$ python -q
>>> import numpy as np
>>> import numpy.linalg as la
>>> np.set_printoptions(precision=1, suppress=True, linewidth=140, legacy="1.25")
>>> E = np.loadtxt("case0.csv", delimiter=",")
>>> E
array([[ -0.3,   4.1,  -0.2,   0.2,  -0.2,   0. ,   5.9,  -1.3,  -1.6,   0. ,   2.3],
       [  0.1,   0.5,   0.2,  -0.3,   0. ,   0.6,  -0.3,  -1. ,  -1.4,   0.5,  -2. ],
       [  0.3,  -4.6,   0.3,  -2.1,   0.2,  -0.5,   0.9,   2.6,   1. ,   0.2,  -2.6],
       [ -0.1,   3.5,  -0.1,   0.6,  -0.3,   0.1,   4. ,  -0.5,   1.4,  -0.3,  -1. ],
       [  0.3,  -1.5,   0. ,  -0.8,   0. ,   0.5, -10.9,  -0.1,  -1.2,  -0.3,   1.1],
       [ -0.1,   2.3,  -0.4,   1.4,  -0.2,  -0.1,   2.4,  -3. ,  -0.7,   0.9,   2.6],
       [  0.2,   5. ,   0. ,  -0.9,  -0.1,  -0.3,  -0.3,  -0.2,  -0.6,   0.6,   0.3],
       [ -0.2,  -4.5,   0.1,   0.1,   0. ,  -0.3,   9.5,  -0.4,  -1.2,   0.5,   1. ],
       [  0.2,   1.6,   0. ,  -1.8,   0. ,   0.2,  -0.6,   2.7,   0.4,   0.6,   1.9],
       [  0. ,   2.5,  -0.3,   0.8,   0. ,  -0.2,   7. ,   1.9,   0.1,   0.2,   3.9],
       [  0.1,  -9.2,  -0.3,   0.4,  -0.1,  -0.6,  -7.7,  -0.3,  -0.3,   0.1,  -1.7],
       [  0.1,  -1.9,   0.4,  -0.1,  -0.1,  -0.3,   4.9,  -3. ,  -1.6,   0.8,   2.1],
       [  0.2,   2.9,  -0.1,  -1. ,   0. ,  -0.9,   0.8,   0.3,   0.8,  -0.2,   1.1],
       [ -0.3,  -8.9,   0.2,  -0.3,  -0.1,   0.2,   6.2,   0.9,   0.6,   0. ,   0.5],
       [  0.3,  -4. ,   0. ,   0.3,   0. ,   0.4,  -1.8,   0.7,  -3.1,  -0.2,   2.1],
       [ -0.1,   5.2,   0.7,  -0.2,   0. ,   0.4,   0.1,   2.2,   0.7,   0.3,  -2.2],
       [  0.5,  -7.1,   0.1,  -0.8,   0. ,   0.1,   1. ,  -1.3,   0.5,   1.3,   0. ],
       [  0.1,  -0.6,   0.5,   0.5,  -0.4,   0.3,  -5.2,   1.3,  -0.2,  -0.1,  -3.7],
       [ -0.1,  -0.2,  -0.4,  -0.9,   0. ,   0. ,  -1.4,  -1.1,   0.3,   1. ,  -2.7],
       [  0.2,  -2. ,  -0.1,  -1.1,  -0.2,   0.5,   0.8,  -0.2,  -2.2,  -0.2,   2. ],
       [ -0.2,  -7.9,   0. ,   0.3,   0.1,  -0.4,  -0.5,   1. ,   1.3,   0.3,   4.9],
       [  0.2,  -3.6,  -0.1,   0.2,   0.1,  -0.2,  -3.4,   0.8,   1.1,  -0.2,   1.7],
       [ -0.1,  -4.6,   0.1,  -0.7,   0. ,   0.2,  -5.2,  -1.5,  -0.6,   0.2,   3.9],
       [  0.1,  -4.3,  -0.1,   0.9,   0.1,   0.1,  -0.3,  -2.6,   0.3,  -0.1,  -1. ],
       [ -0.1,  -3.5,  -0.2,  -0.2,   0. ,   0.2,   0.3,  -0.5,   0.4,  -0.1,  -0.3],
       [  0. ,  -3.3,  -0.1,   0.5,  -0.1,   0. ,  -2.5,  -3.1,  -0.4,  -0.4,  -0.7],
       [  0.3,  -1.4,   0.2,  -0.5,   0.1,   0.1,  -1. ,   0.6,   2.2,  -0.5,   1.7],
       [  0.3,  -4. ,  -0.1,   1.4,  -0.2,   0.1,  -2.5,  -0.7,   2. ,   0. ,  -5.7],
       [  0.2,   1. ,  -0.5,  -1.3,  -0.2,   0.2,  -5.6,  -2.4,  -0.1,   0.7,  -0.9],
       [  0. ,  -0.9,   0.1,   2.6,  -0.1,  -0.3,   0.6,   1.1,  -0.1,  -0.1,   1.5],
       [  0.3,  -1.4,  -0.2,  -0.3,  -0.1,   0.1,  -0.1,  -1.5,  -1.5,  -0.3,  -0.8],
       [ -0.2,  -4.9,  -0.2,   0.4,   0.1,   0. ,  -3.2,   0.9,  -1.7,  -0.2,   2.3],
       [ -0.3,  -1. ,  -0.1,   0.3,   0. ,  -0.1,  -1.7,   2.3,   0.1,  -0.4,  -1.4],
       [ -0.1,  -1.2,   0.1,   0.3,   0.1,   0. ,  -1.3,   1.1,  -2.6,  -0.1,   1. ],
       [  0.1, -12. ,   0.2,   0.5,   0.1,   0. ,  -0.3,  -0.4,  -3.3,   0.2,  -2.9],
       [  0.1,  -3.9,  -0.1,  -0.6,  -0.3,  -0.9,   1.9,  -1.2,   0.9,   0.4,   1.4],
       [ -0.1,  -8.5,  -0.1,   0.1,   0.1,  -0.2,   0.3,  -2.1,  -1.3,   0.6,  -2.2],
       [ -0.4,  -2.9,   0. ,   1.1,   0.3,  -0.5,   1.7,  -0.2,   1.2,   0.3,   0.8],
       [ -0.2,  -2.4,  -0.2,   0.1,  -0.1,   0.5,  -1.1,  -1.3,  -2.5,   0.8,   0.9]])
>>> cen = (E - E.mean(axis=0)) / E.std(axis=0)
>>> cen.std(axis=0)
array([1., 1., 1., 1., 1., 1., 1., 1., 1., 1., 1.])
>>> c = la.lstsq(np.delete(cen, 2, axis=1), cen[:, 2])[0]
>>> c.round(1) + 0
array([ 0.1, -0.1,  0. ,  0.1,  0.2,  0.3,  0.4,  0. ,  0. , -0.2])
>>> np.abs(c).argmax()
6
>>> J = np.array([[-0.5, -0.5, 0.6, 1.2, 0.7, -0.7, 1.0, 0.4, 0.2, -0.2, 0.8, -0.8],
...     [-0.7, 1.4, 0.2, 0.2, -0.8, 0.1, -0.9, -1.2, -2.8, -0.1, 0.8, -0.4],
...     [-0.5, 1.8, 0.7, 0.6, -2.2, 0.1, -1.4, 1.8, 0.1, 0.4, 0.9, 0.3],
...     [0.1, 0.8, 0.3, 0.0, 0.5, -0.5, 1.0, -0.2, 0.0, -1.8, 0.7, -0.5],
...     [-1.3, -0.7, 0.0, -0.9, -0.1, 0.1, 0.2, -0.7, 3.3, -0.9, 0.1, -2.5]])
>>> J
array([[-0.5, -0.5,  0.6,  1.2,  0.7, -0.7,  1. ,  0.4,  0.2, -0.2,  0.8, -0.8],
       [-0.7,  1.4,  0.2,  0.2, -0.8,  0.1, -0.9, -1.2, -2.8, -0.1,  0.8, -0.4],
       [-0.5,  1.8,  0.7,  0.6, -2.2,  0.1, -1.4,  1.8,  0.1,  0.4,  0.9,  0.3],
       [ 0.1,  0.8,  0.3,  0. ,  0.5, -0.5,  1. , -0.2,  0. , -1.8,  0.7, -0.5],
       [-1.3, -0.7,  0. , -0.9, -0.1,  0.1,  0.2, -0.7,  3.3, -0.9,  0.1, -2.5]])
>>> M2 = J / la.norm(J, axis=1, keepdims=True)
>>> G = M2 @ M2.T
>>> np.round(np.degrees(np.arccos(np.clip(G[4, 0], -1, 1))), 1)
76.4
>>> (G - 2 * np.eye(5)).round(6).argmax(axis=1)
array([3, 2, 1, 0, 0])
>>> G[4]
array([ 0.2, -0.4, -0.2,  0.2,  1. ])
>>> np.argwhere(np.triu(np.abs(G) > 0.95, 1))
array([], shape=(0, 2), dtype=int64)
>>> x0 = np.array([-2, 0, 1, -5, -5, -2, 4, -4, -1, -2, 4, -1])
>>> J @ x0
array([ 0.1, 12.2, -0.9, 10.3, 12.4])
>>> J @ np.ones(12)
array([ 2.2, -4.2,  2.6,  0.4, -3.4])
>>> J @ np.eye(12)[3]
array([ 1.2,  0.2,  0.6,  0. , -0.9])
>>> W = np.array([[-5, 7, 1, -5, 0],
...     [6, 3, -1, -7, 9],
...     [-1, -8, -1, -6, 3],
...     [-5, 4, -2, 0, -7],
...     [1, 3, -6, 4, -2],
...     [-7, -8, -1, -1, -1],
...     [-6, 3, -9, -8, -5],
...     [-3, 6, -3, 4, -7],
...     [2, 3, -9, -8, -2],
...     [-5, -5, 3, 6, 4],
...     [8, 2, -8, -2, -4],
...     [-5, 9, 6, -3, -8]])
>>> c = np.array([0, 0, 2, 4, 0])
>>> hid = np.maximum(J @ W + c, 0)
>>> la.matrix_rank(hid)
5
>>> hid
array([[ 3.1,  4.1,  0. ,  1.5,  0. ],
       [21.5,  0. , 31.8, 17. , 31.4],
       [13.6,  0.7, 13. ,  0. ,  8.2],
       [19.7, 13.9,  0. ,  0. ,  0. ],
       [31.3,  0. ,  0. ,  0. , 13.4]])
>>> W2 = np.array([[0, 6], [4, -3], [1, -9], [7, 3], [-8, 3]])
>>> W @ W2
array([[  -6,  -75],
       [-110,   42],
       [ -99,   18],
       [  70,  -45],
       [  50,   57],
       [ -32,  -15],
       [ -13,   -3],
       [ 105,  -18],
       [ -37,   54],
       [  -7,  -12],
       [  18,   96],
       [  85, -144]])
>>> hid @ W2
array([[  26.9,   10.8],
       [-100.4,  -12. ],
       [ -49.8,  -12.9],
       [  55.6,   76.5],
       [-107.2,  228. ]])
>>> (hid @ W2).round(6).argmax(axis=1)
array([0, 1, 1, 1, 1])
>>> np.round(la.norm(J[2] - J[0]), 1)
4.9
>>> np.round(la.norm(J, 1), 1), round(float(la.norm(J, np.inf)), 1)
(6.4, 10.8)
>>> round(float(la.norm(J, "nuc")), 1)
16.7
>>> la.norm(J, axis=0)
array([1.6, 2.6, 1. , 1.6, 2.5, 0.9, 2.2, 2.3, 4.3, 2.1, 1.6, 2.7])
>>> W2 = np.array([[5, 2, -4], [2, -3, 1], [-3, 3, -4]])
>>> rng = np.random.default_rng(260699)
>>> feats = (rng.random((20, 3)) < 0.25) @ W2
>>> feats
array([[ 2, -3,  1],
       [ 0,  0,  0],
       [ 2,  5, -8],
       [ 2, -3,  1],
       [ 0,  0,  0],
       [-3,  3, -4],
       [ 0,  0,  0],
       [-1,  0, -3],
       [ 0,  0,  0],
       [ 0,  0,  0],
       [ 0,  0,  0],
       [ 0,  0,  0],
       [ 2,  5, -8],
       [ 2, -3,  1],
       [ 7, -1, -3],
       [ 0,  0,  0],
       [ 5,  2, -4],
       [ 2,  5, -8],
       [-3,  3, -4],
       [ 5,  2, -4]])
>>> def softmax(z):
...     e = np.exp(z - z.max(axis=-1, keepdims=True))
...     return e / e.sum(axis=-1, keepdims=True)
... 
>>> np.round(softmax(10 * J[3]), 1) + 0
array([0. , 0.1, 0. , 0. , 0. , 0. , 0.8, 0. , 0. , 0. , 0. , 0. ])
>>> np.round(softmax(J[3] + 3), 1) + 0
array([0.1, 0.1, 0.1, 0.1, 0.1, 0. , 0.2, 0.1, 0.1, 0. , 0.1, 0. ])
>>> att = J @ J.T / np.sqrt(12)
>>> np.round(softmax(att + np.triu(np.full(att.shape, -np.inf), 1)), 1) + 0
array([[1. , 0. , 0. , 0. , 0. ],
       [0. , 1. , 0. , 0. , 0. ],
       [0. , 0. , 1. , 0. , 0. ],
       [0.2, 0.1, 0.1, 0.6, 0. ],
       [0. , 0. , 0. , 0. , 1. ]])
>>> softmax(att)[3] @ J
array([-0.4,  0.4,  0.3,  0.1,  0.2, -0.3,  0.5, -0.2,  0.3, -1.1,  0.6, -0.8])
>>> np.round(softmax(att), 1) + 0
array([[0.5, 0.1, 0.1, 0.2, 0.2],
       [0. , 0.9, 0.1, 0. , 0. ],
       [0. , 0. , 0.9, 0. , 0. ],
       [0.2, 0.1, 0.1, 0.5, 0.2],
       [0. , 0. , 0. , 0. , 1. ]])
